$ python -q
>>> import numpy as np
>>> import numpy.linalg as la
>>> np.set_printoptions(precision=2, suppress=True, linewidth=200)
>>> W0 = np.load("mat.npy")
>>> W0
array([[-0.6, -0.4, -1.5],
       [-0.4,  1. , -0.2],
       [-1.5, -1.8, -0.3],
       [ 0.8, -1.4, -1. ],
       [-1. ,  1.1,  0.8],
       [-2.6, -0.2, -0.4],
       [-1. ,  5. , -3. ],
       [-0.6,  0.7, -0.8],
       [ 1.5, -0.1, -0.8],
       [-0.6, -0.5,  0.1],
       [ 1.1, -1.5, -1.2],
       [ 1.4, -1.4, -1.2],
       [-0.3, -1.3, -1.1],
       [ 0.6, -0.5,  1.4],
       [-0.7,  0.5,  0.9],
       [ 0. , -1. ,  0.4],
       [-0.5,  1.2, -1. ],
       [-0.6,  1.5, -0.9],
       [-0.3, -0.2,  0. ],
       [-0.3,  0.6,  0. ],
       [ 1.1, -1. , -0.3]])
>>> np.abs(W0).max()
np.float64(5.0)
>>> W0.sum(axis=1)
array([-2.5,  0.4, -3.6, -1.6,  0.9, -3.2,  1. , -0.7,  0.6, -1. , -1.6, -1.2, -2.7,  1.5,  0.7, -0.6, -0.3,  0. , -0.5,  0.3, -0.2])
>>> round(la.norm(W0), 2)
np.float64(9.51)
>>> W0.sum(axis=0)
array([ -4.5,   0.3, -10.1])
>>> W0 - W0[0]
array([[ 0. ,  0. ,  0. ],
       [ 0.2,  1.4,  1.3],
       [-0.9, -1.4,  1.2],
       [ 1.4, -1. ,  0.5],
       [-0.4,  1.5,  2.3],
       [-2. ,  0.2,  1.1],
       [-0.4,  5.4, -1.5],
       [ 0. ,  1.1,  0.7],
       [ 2.1,  0.3,  0.7],
       [ 0. , -0.1,  1.6],
       [ 1.7, -1.1,  0.3],
       [ 2. , -1. ,  0.3],
       [ 0.3, -0.9,  0.4],
       [ 1.2, -0.1,  2.9],
       [-0.1,  0.9,  2.4],
       [ 0.6, -0.6,  1.9],
       [ 0.1,  1.6,  0.5],
       [ 0. ,  1.9,  0.6],
       [ 0.3,  0.2,  1.5],
       [ 0.3,  1. ,  1.5],
       [ 1.7, -0.6,  1.2]])
>>> W0.shape
(21, 3)
>>> proj = W0 @ la.solve(W0.T @ W0, W0.T)
>>> np.round(np.trace(proj), 2)
np.float64(3.0)
>>> np.round(la.eigvalsh(proj), 2) + 0
array([0., 0., 0., 0., 0., 0., 0., 0., 0., 0., 0., 0., 0., 0., 0., 0., 0., 0., 1., 1., 1.])
>>> def softmax(z):
...     e = np.exp(z - z.max(axis=-1, keepdims=True))
...     return e / e.sum(axis=-1, keepdims=True)
... 
>>> softmax(W0[18])
array([0.29, 0.32, 0.39])
>>> softmax(W0).sum(axis=1)
array([1., 1., 1., 1., 1., 1., 1., 1., 1., 1., 1., 1., 1., 1., 1., 1., 1., 1., 1., 1., 1.])
>>> softmax(10 * W0[18])
array([0.04, 0.11, 0.84])
>>> softmax(W0[18] + -2)
array([0.29, 0.32, 0.39])
>>> S = W0 @ W0.T / np.sqrt(3)
>>> softmax(S)[18] @ W0
array([-0.34, -0.14, -0.43])
>>> Ac = W0 - W0.mean(axis=0)
>>> vecs = la.svd(Ac)[2][:1]
>>> A2 = Ac - Ac @ vecs.T @ vecs
>>> round(la.norm(A2) / la.norm(Ac), 2)
np.float64(0.62)
>>> np.cov(Ac @ vecs.T, rowvar=False)
array(2.62)
>>> m1 = np.array([[-6, -4, -3, -2], [0, -2, 0, -1], [0, 0, 6, 4], [0, 0, 0, 2]])
>>> m1 @ m1
array([[36, 32,  0,  0],
       [ 0,  4,  0,  0],
       [ 0,  0, 36, 32],
       [ 0,  0,  0,  4]])
>>> la.matrix_rank(m1 - m1[0, 0] * np.eye(4))
np.int64(3)
>>> [int(la.matrix_rank(la.matrix_power(m1, p))) for p in range(1, 5)]
[4, 4, 4, 4]
>>> la.matrix_power(m1 - np.diag(np.diag(m1)), 4)
array([[0, 0, 0, 0],
       [0, 0, 0, 0],
       [0, 0, 0, 0],
       [0, 0, 0, 0]])
>>> np.sort(la.eigvals(m1))
array([-6., -2.,  2.,  6.])
>>> vals, vecs = la.eig(m1)
>>> m1 @ vecs[:, 0] - vals[0] * vecs[:, 0]
array([0., 0., 0., 0.])
>>> np.sort(la.eigvals(m1 @ m1))
array([ 4.,  4., 36., 36.])
>>> np.prod(vals)
np.float64(144.0)
>>> rng = np.random.default_rng(1007)
>>> A2 = m1 + rng.integers(-2, 3, (4, 2)) @ rng.integers(-2, 3, (2, 4))
>>> A2
array([[-10,  -4,  -1,  -2],
       [  4,  -2,   0,  -3],
       [  2,   0,   5,   4],
       [ -4,   0,   2,   2]])
>>> np.round(la.svd(A2 - m1, compute_uv=False), 2) + 0
array([7.72, 2.33, 0.  , 0.  ])
>>> labels = rng.permutation(4)
>>> labels
array([3, 1, 2, 0])
>>> A2 = m1[labels][:, labels]
>>> np.diag(A2)
array([ 2, -2,  6, -6])
>>> np.trace(A2)
np.int64(0)
>>> A2 = m1 / np.sqrt((m1 ** 2).mean(axis=1, keepdims=True))
>>> la.norm(A2, axis=1)
array([2., 2., 2., 2.])
>>> M = np.array([[0.0, -9.0, -1.0], [0.0, 3.0, 2.0], [0.0, 3.0, 1.0]])
>>> W = np.array([[3, 3, 2, 0, -1], [-3, -3, 2, 0, 1], [1, 1, 2, -1, 3]])
>>> beta = np.array([-3, 1, -1, -1, -3])
>>> H = np.maximum(W0 @ W + beta, 0)
>>> la.matrix_rank(H)
np.int64(5)
>>> Z = np.array([[2, 1, 3], [1, 3, 0], [2, 0, 2], [1, 2, 2], [3, 0, 2]])
>>> W @ Z
array([[ 10,  12,  11],
       [ -2, -12,  -3],
       [ 15,   2,  11]])
>>> round(la.norm(M, 2) / la.norm(M), 2)
np.float64(0.99)
>>> la.cond(M) > 100
np.True_
>>> [round(float(x), 2) for x in la.svd(M, compute_uv=False)[:3]]
[10.12, 1.62, 0.0]
>>> A2 = M / la.norm(M, axis=1, keepdims=True)
>>> gram = A2 @ A2.T
>>> np.argwhere(np.triu(np.abs(gram) > 0.95, 1))
array([[0, 2],
       [1, 2]])
>>> (np.abs(gram) > 0.9).astype(int)
array([[1, 0, 1],
       [0, 1, 1],
       [1, 1, 1]])
>>> (gram - 2 * np.eye(3)).round(6).argmax(axis=1)
array([1, 2, 1])
>>> data = np.loadtxt("dump.csv", delimiter=",")
>>> data
array([[ 0.,  2., -2.],
       [-2.,  0.,  1.],
       [ 2., -1.,  0.]])
>>> proj = np.triu(np.array([[1, 0, 0], [3, -3, -1], [2, -1, 2]]), 1) + np.eye(3)
>>> A2 = proj @ data @ la.inv(proj)
>>> proj @ data - data @ proj
array([[ 0.,  0.,  2.],
       [-2.,  1.,  0.],
       [ 0.,  0., -1.]])
>>> la.matrix_rank(A2)
np.int64(2)
>>> A2
array([[ 0.,  2.,  0.],
       [-4.,  1.,  2.],
       [ 2., -1., -1.]])
>>> A2 = np.array([[0, 2], [2, -1], [-1, 0]])
>>> mat = np.kron(np.eye(3, dtype=int), A2)
>>> mat
array([[ 0,  2,  0,  0,  0,  0],
       [ 2, -1,  0,  0,  0,  0],
       [-1,  0,  0,  0,  0,  0],
       [ 0,  0,  0,  2,  0,  0],
       [ 0,  0,  2, -1,  0,  0],
       [ 0,  0, -1,  0,  0,  0],
       [ 0,  0,  0,  0,  0,  2],
       [ 0,  0,  0,  0,  2, -1],
       [ 0,  0,  0,  0, -1,  0]])
>>> labels = rng.permutation(6)
>>> A2 = mat[:, labels] * rng.choice([-1, 1], 6)
>>> A2
array([[ 0,  0,  2,  0,  0,  0],
       [ 0,  2, -1,  0,  0,  0],
       [ 0, -1,  0,  0,  0,  0],
       [ 0,  0,  0,  0,  0,  2],
       [ 2,  0,  0,  0,  0, -1],
       [-1,  0,  0,  0,  0,  0],
       [ 0,  0,  0,  0, -2,  0],
       [ 0,  0,  0,  2,  1,  0],
       [ 0,  0,  0, -1,  0,  0]])
>>> U, _, Vt = la.svd(mat.T @ A2)
>>> np.round(U @ Vt, 2) + 0
array([[ 0.,  1.,  0.,  0.,  0.,  0.],
       [ 0.,  0.,  1.,  0.,  0.,  0.],
       [ 1.,  0.,  0.,  0.,  0.,  0.],
       [ 0.,  0.,  0.,  0.,  0.,  1.],
       [ 0.,  0.,  0.,  1.,  0.,  0.],
       [ 0.,  0.,  0.,  0., -1.,  0.]])
>>> np.round(softmax(10 * A2[5]), 2) + 0
array([0. , 0.2, 0.2, 0.2, 0.2, 0.2])
>>> softmax(A2[5] + 5)
array([0.07, 0.19, 0.19, 0.19, 0.19, 0.19])
>>> S = A2 @ A2.T / np.sqrt(6)
>>> softmax(S).round(6).argmax(axis=1)
array([0, 1, 2, 3, 4, 5, 6, 7, 8])
>>> softmax(S + np.triu(np.full(S.shape, -np.inf), 1))
array([[1.  , 0.  , 0.  , 0.  , 0.  , 0.  , 0.  , 0.  , 0.  ],
       [0.05, 0.95, 0.  , 0.  , 0.  , 0.  , 0.  , 0.  , 0.  ],
       [0.34, 0.15, 0.51, 0.  , 0.  , 0.  , 0.  , 0.  , 0.  ],
       [0.12, 0.12, 0.12, 0.63, 0.  , 0.  , 0.  , 0.  , 0.  ],
       [0.09, 0.09, 0.09, 0.04, 0.69, 0.  , 0.  , 0.  , 0.  ],
       [0.17, 0.17, 0.17, 0.17, 0.07, 0.25, 0.  , 0.  , 0.  ],
       [0.09, 0.09, 0.09, 0.09, 0.09, 0.09, 0.46, 0.  , 0.  ],
       [0.07, 0.07, 0.07, 0.07, 0.07, 0.07, 0.03, 0.54, 0.  ],
       [0.11, 0.11, 0.11, 0.11, 0.11, 0.11, 0.11, 0.05, 0.17]])
>>> U, sig, Vt = la.svd(mat, full_matrices=False)
>>> np.round(U.T @ mat @ Vt.T, 2) + 0
array([[2.65, 0.  , 0.  , 0.  , 0.  , 0.  ],
       [0.  , 2.65, 0.  , 0.  , 0.  , 0.  ],
       [0.  , 0.  , 2.65, 0.  , 0.  , 0.  ],
       [0.  , 0.  , 0.  , 1.73, 0.  , 0.  ],
       [0.  , 0.  , 0.  , 0.  , 1.73, 0.  ],
       [0.  , 0.  , 0.  , 0.  , 0.  , 1.73]])
>>> np.round(Vt @ Vt.T, 2) + 0
array([[1., 0., 0., 0., 0., 0.],
       [0., 1., 0., 0., 0., 0.],
       [0., 0., 1., 0., 0., 0.],
       [0., 0., 0., 1., 0., 0.],
       [0., 0., 0., 0., 1., 0.],
       [0., 0., 0., 0., 0., 1.]])
>>> np.cumsum(sig ** 2) / np.sum(sig ** 2)
array([0.23, 0.47, 0.7 , 0.8 , 0.9 , 1.  ])
